$ ipython --no-banner

In [1]: import numpy as np

In [2]: np.set_printoptions(suppress=True, linewidth=100)

In [3]: F = np.array([[-1, -7, 1], [-8, 5, -1], [-1, -8, 8]])

In [4]: F
Out[4]: 
array([[-1, -7,  1],
       [-8,  5, -1],
       [-1, -8,  8]])

In [5]: round(float(np.linalg.norm(F)), 2)
Out[5]: 16.43

In [6]: F - F[0]
Out[6]: 
array([[ 0,  0,  0],
       [-7, 12, -2],
       [ 0, -1,  7]])

In [7]: np.zeros(3, 3)
Traceback (most recent call last):
  Cell In[7], line 1
    np.zeros(3, 3)
TypeError: Cannot interpret '3' as a data type


In [8]: np.diff(F, axis=0)
Out[8]: 
array([[ -7,  12,  -2],
       [  7, -13,   9]])

In [9]: hat = np.triu(np.array([[5, 2, 0], [1, 4, 5], [2, 5, 2]]), 1) + np.eye(3)

In [10]: Y = hat @ F @ np.linalg.inv(hat)

In [11]: np.linalg.matrix_rank(Y)
Out[11]: np.int64(3)

In [12]: round(np.linalg.det(Y), 2)
Out[12]: np.float64(-418.0)

In [13]: hat @ F - F @ hat
Out[13]: 
array([[-16.,  12.,  33.],
       [ -5., -24.,  15.],
       [  0.,   2.,  40.]])

In [14]: m1 = np.loadtxt("w.csv", delimiter=",")

In [15]: m1.round(2)
Out[15]: 
array([[ 0.33,  0.05, -0.47],
       [ 0.05,  0.01, -0.08],
       [-0.47, -0.08,  0.66]])

In [16]: # a projection of rank 1

In [17]: np.linalg.cond(m1) > 100
Out[17]: np.True_

In [18]: np.linalg.lstsq(m1[:-1].T, m1[-1])[2]
Out[18]: np.int32(1)

In [19]: np.round(m1 @ np.linalg.pinv(m1) @ m1, 2)
Out[19]: 
array([[ 0.33,  0.05, -0.47],
       [ 0.05,  0.01, -0.08],
       [-0.47, -0.08,  0.66]])

In [20]: np.abs(np.diag(np.linalg.qr(m1)[1])) > 1e-9
Out[20]: array([ True, False, False])

In [21]: np.round(np.trace(np.linalg.pinv(m1) @ m1), 2)
Out[21]: np.float64(1.0)

In [22]: Uu, s, vt = np.linalg.svd(m1, full_matrices=False)

In [23]: (s > 1e-8).sum()
Out[23]: np.int64(1)

In [24]: np.sqrt((s ** 2).sum()), round(float(np.linalg.norm(m1)), 2)
Out[24]: (np.float64(1.0), 1.0)

In [25]: s.round(2) + 0
Out[25]: array([1., 0., 0.])

In [26]: np.cumsum(s ** 2) / np.sum(s ** 2)
Out[26]: array([1., 1., 1.])

In [27]: np.round(vt @ vt.T, 2) + 0
Out[27]: 
array([[1., 0., 0.],
       [0., 1., 0.],
       [0., 0., 1.]])

In [28]: np.allclose(Uu * s @ vt, m1)
Out[28]: True

In [29]: np.abs(Uu[:, 0]).round(6).argmax()
Out[29]: np.int64(2)

In [30]: evals, evecs = np.linalg.eigh(m1)

In [31]: np.round(np.linalg.svd(m1, compute_uv=False), 2) + 0
Out[31]: array([1., 0., 0.])

In [32]: np.unique(evals.round(6) + 0, return_counts=True)[1]
Out[32]: array([2, 1])

In [33]: (evals > 1e-8).sum(), (evals < -1e-8).sum()
Out[33]: (np.int64(1), np.int64(0))

In [34]: np.round(evecs.T @ m1 @ evecs, 2) + 0
Out[34]: 
array([[0., 0., 0.],
       [0., 0., 0.],
       [0., 0., 1.]])

In [35]: evals.sum(), np.trace(m1)
Out[35]: (np.float64(1.0), np.float64(1.0))

In [36]: evals.round(2) + 0
Out[36]: array([0., 0., 1.])

In [37]: Uu, s, vt = np.linalg.svd(m1)

In [38]: evecs = vt[:(s > 1e-8).sum()]

In [39]: rng = np.random.default_rng(194797)

In [40]: vec = m1[0] + -3 * m1[1] + rng.integers(2) * np.eye(3)[0]

In [41]: vec.round(2)
Out[41]: array([ 1.16,  0.03, -0.23])

In [42]: round(np.linalg.norm(vec - evecs.T @ evecs @ vec), 2)
Out[42]: np.float64(0.82)

In [43]: np.round(evecs.T @ evecs, 2)
Out[43]: 
array([[ 0.33,  0.05, -0.47],
       [ 0.05,  0.01, -0.08],
       [-0.47, -0.08,  0.66]])

In [44]: np.linalg.matrix_rank(np.vstack([m1, vec]))
Out[44]: np.int64(2)
